$ python -q
>>> import numpy as np
>>> import numpy.linalg as la
>>> np.set_printoptions(precision=2, suppress=True, linewidth=200)
>>> K = np.load("m.npy")
>>> print(K)
[[-1.37  0.05 -3.68  3.1 ]
 [-4.78 -0.51  0.92 -1.01]
 [ 0.23 -3.63  2.13  2.69]
 [-0.46  3.4   2.46  2.67]]
>>> x = np.array([-3, -1, 3, -3])
>>> h = np.maximum(K @ x, 0)
>>> print(np.maximum(K @ (3 * x), 0))
[ 0.   61.94  3.77  0.  ]
>>> print(K.T @ h)
[-98.46 -15.11  21.64 -17.48]
>>> print(np.maximum(K @ x, 0) - np.maximum(-K @ x, 0))
[-16.28  20.65   1.26  -2.67]
>>> X = np.loadtxt("block12.csv", delimiter=",")
>>> print(X)
[[-0.88  0.44 -0.16]
 [-0.15 -0.59 -0.8 ]
 [-0.44 -0.68  0.58]]
>>> print(K.ravel(order="F"))
[-1.37 -4.78  0.23 -0.46  0.05 -0.51 -3.63  3.4  -3.68  0.92  2.13  2.46  3.1  -1.01  2.69  2.67]
>>> T = K.reshape(4, 2, -1)
>>> print(np.einsum("ihd,ihd->ih", T, T))
[[ 1.87 23.13]
 [23.13  1.87]
 [13.2  11.8 ]
 [11.8  13.2 ]]
>>> print(np.round(X.T @ X, 2) + 0)
[[1. 0. 0.]
 [0. 1. 0.]
 [0. 0. 1.]]
>>> print(np.round(X @ X.T, 2) + 0)
[[1. 0. 0.]
 [0. 1. 0.]
 [0. 0. 1.]]
>>> print(la.svd(X, compute_uv=False))
[1. 1. 1.]
>>> print(la.norm(X, axis=0))
[1. 1. 1.]
>>> x = np.array([-2, 3, 2])
>>> y = X @ x
>>> coef, lr = np.zeros(3), 1 / la.norm(X, 2) ** 2
>>> for i in range(4):
...     coef -= lr * X.T @ (X @ coef - y)
...     if i % 1 == 0: print(i, round(la.norm(X @ coef - y), 2))
... 
0 0.0
1 0.0
2 0.0
3 0.0
>>> print(coef)
[-2.  3.  2.]
>>> q, _ = la.qr(np.array([[-0.7, 0.2, -0.1], [1.5, -0.9, -0.3], [0.2, -1.2, 0.9]]))
>>> E = 2 * q
>>> print(E)
[[-0.84 -0.43 -1.76]
 [ 1.8   0.06 -0.87]
 [ 0.24 -1.95  0.36]]
>>> def softmax(z):
...     e = np.exp(z - z.max(axis=-1, keepdims=True))
...     return e / e.sum(axis=-1, keepdims=True)
... 
>>> print(softmax(E[2] + 2))
[0.45 0.05 0.5 ]
>>> print(softmax(E[2]))
[0.45 0.05 0.5 ]
>>> print(np.round(softmax(10 * E[2]), 2) + 0)
[0.23 0.   0.77]
>>> print(softmax(E).sum(axis=1))
[1. 1. 1.]
>>> scores = E @ E.T / np.sqrt(3)
>>> print(softmax(scores).round(6).argmax(axis=1))
[0 1 2]
